% python3 -q
>>> import numpy as np
>>> from numpy import linalg as LA
>>> np.set_printoptions(precision=1, suppress=True, linewidth=120)
>>> rd = lambda a: np.round(a, 1) + 0
>>> mat = np.load("dump.npy")
>>> rd(mat)
array([[-52.5,  -4.2,   7.1, -30.4],
       [-17.8,  -1. ,   1.6,  -6.6],
       [-10.7,  -1.1,   0.1,  -2.7],
       [ -7.5,  -1.2,  -0.5,  -1.3],
       [ -5.5,  -1.2,  -0.8,  -0.6],
       [ -2.4,  -1.1,  -0.9,   0. ],
       [ -1.8,  -0.9,  -0.8,   0. ],
       [ -0.5,  -0.4,  -0.3,   0. ],
       [  0.2,   0.2,   0.2,   0. ],
       [  0.6,   0.5,   0.4,   0. ],
       [  2.2,   2.1,   1.7,   0.2],
       [  5.2,   5.6,   4.3,   1.3],
       [ 46.6,  47.7,  29.3,  32.5],
       [ 68.9,  67.3,  39.6,  51.2]])
>>> # null space of dimension 1
>>> U, sv, VT = LA.svd(mat)
>>> evecs = VT[:(sv > 1e-8).sum()]
>>> rng = np.random.default_rng(438)
>>> vec = mat[3] + 5 * mat[11] + rng.integers(2) * np.eye(4)[0]
>>> rd(vec)
array([19.3, 27. , 21. ,  5.4])
>>> rd(np.diag(evecs.T @ evecs))
array([1. , 0.6, 0.5, 0.9])
>>> rd(LA.norm(vec - evecs.T @ evecs @ vec))
np.float64(0.0)
>>> gram = np.cov(mat, rowvar=False)
>>> np.argwhere(np.triu(np.abs(np.corrcoef(mat.T)) > 0.8, 1))
array([[0, 1],
       [0, 3],
       [1, 2],
       [1, 3],
       [2, 3]])
>>> np.argsort(-mat.std(axis=0).round(6), kind="stable")
array([0, 1, 3, 2])
>>> rd(mat.std(axis=0))
array([27. , 20.6, 12. , 18. ])
>>> rd(np.median(mat, axis=0))
array([-1.2, -0.6,  0.3,  0. ])
>>> U, sv, VT = LA.svd(mat)
>>> np.argmax(sv[:-1] / (sv[1:] + 1e-6)) + 1
np.int64(3)
>>> out = U[:, :3] @ np.diag(sv[:3]) @ VT[:3]
>>> rd(out)
array([[-52.5,  -4.2,   7.1, -30.4],
       [-17.8,  -1. ,   1.6,  -6.6],
       [-10.7,  -1.1,   0.1,  -2.7],
       [ -7.5,  -1.2,  -0.5,  -1.3],
       [ -5.5,  -1.2,  -0.8,  -0.6],
       [ -2.4,  -1.1,  -0.9,   0. ],
       [ -1.8,  -0.9,  -0.8,   0. ],
       [ -0.5,  -0.4,  -0.3,   0. ],
       [  0.2,   0.2,   0.2,   0. ],
       [  0.6,   0.5,   0.4,   0. ],
       [  2.2,   2.1,   1.7,   0.2],
       [  5.2,   5.6,   4.3,   1.3],
       [ 46.6,  47.7,  29.3,  32.5],
       [ 68.9,  67.3,  39.6,  51.2]])
>>> rd(LA.norm(mat - out, 2)), rd(sv[3])
(np.float64(0.0), np.float64(0.0))
>>> LA.lstsq(mat[:-1].T, mat[-1])[2]
np.int32(3)
>>> np.abs(np.diag(LA.qr(mat)[1])) > 1e-9
array([ True,  True,  True, False])
>>> np.unique(mat.round(6), axis=0).shape
(14, 4)
>>> th = np.radians(180)
>>> Rm = np.eye(4)
>>> Rm[1, 1] = Rm[2, 2] = np.cos(th)
>>> Rm[1, 2], Rm[2, 1] = -np.sin(th), np.sin(th)
>>> print(rd(Rm))
[[ 1.  0.  0.  0.]
 [ 0. -1.  0.  0.]
 [ 0.  0. -1.  0.]
 [ 0.  0.  0.  1.]]
>>> out = mat @ Rm.T
>>> print(rd(LA.det(Rm)), np.trace(Rm))
1.0 0.0
>>> rd(np.abs(out - mat).max(axis=0))
array([  0. , 134.5,  79.1,   0. ])
>>> np.allclose(LA.norm(mat, axis=1), LA.norm(out, axis=1))
True
>>> print(rd(out))
[[-52.5   4.2  -7.1 -30.4]
 [-17.8   1.   -1.6  -6.6]
 [-10.7   1.1  -0.1  -2.7]
 [ -7.5   1.2   0.5  -1.3]
 [ -5.5   1.2   0.8  -0.6]
 [ -2.4   1.1   0.9   0. ]
 [ -1.8   0.9   0.8   0. ]
 [ -0.5   0.4   0.3   0. ]
 [  0.2  -0.2  -0.2   0. ]
 [  0.6  -0.5  -0.4   0. ]
 [  2.2  -2.1  -1.7   0.2]
 [  5.2  -5.6  -4.3   1.3]
 [ 46.6 -47.7 -29.3  32.5]
 [ 68.9 -67.3 -39.6  51.2]]
>>> rd(LA.svd(mat, compute_uv=False)), rd(LA.svd(out, compute_uv=False))
(array([149.6,  42.9,   6.7,   0. ]), array([149.6,  42.9,   6.7,   0. ]))
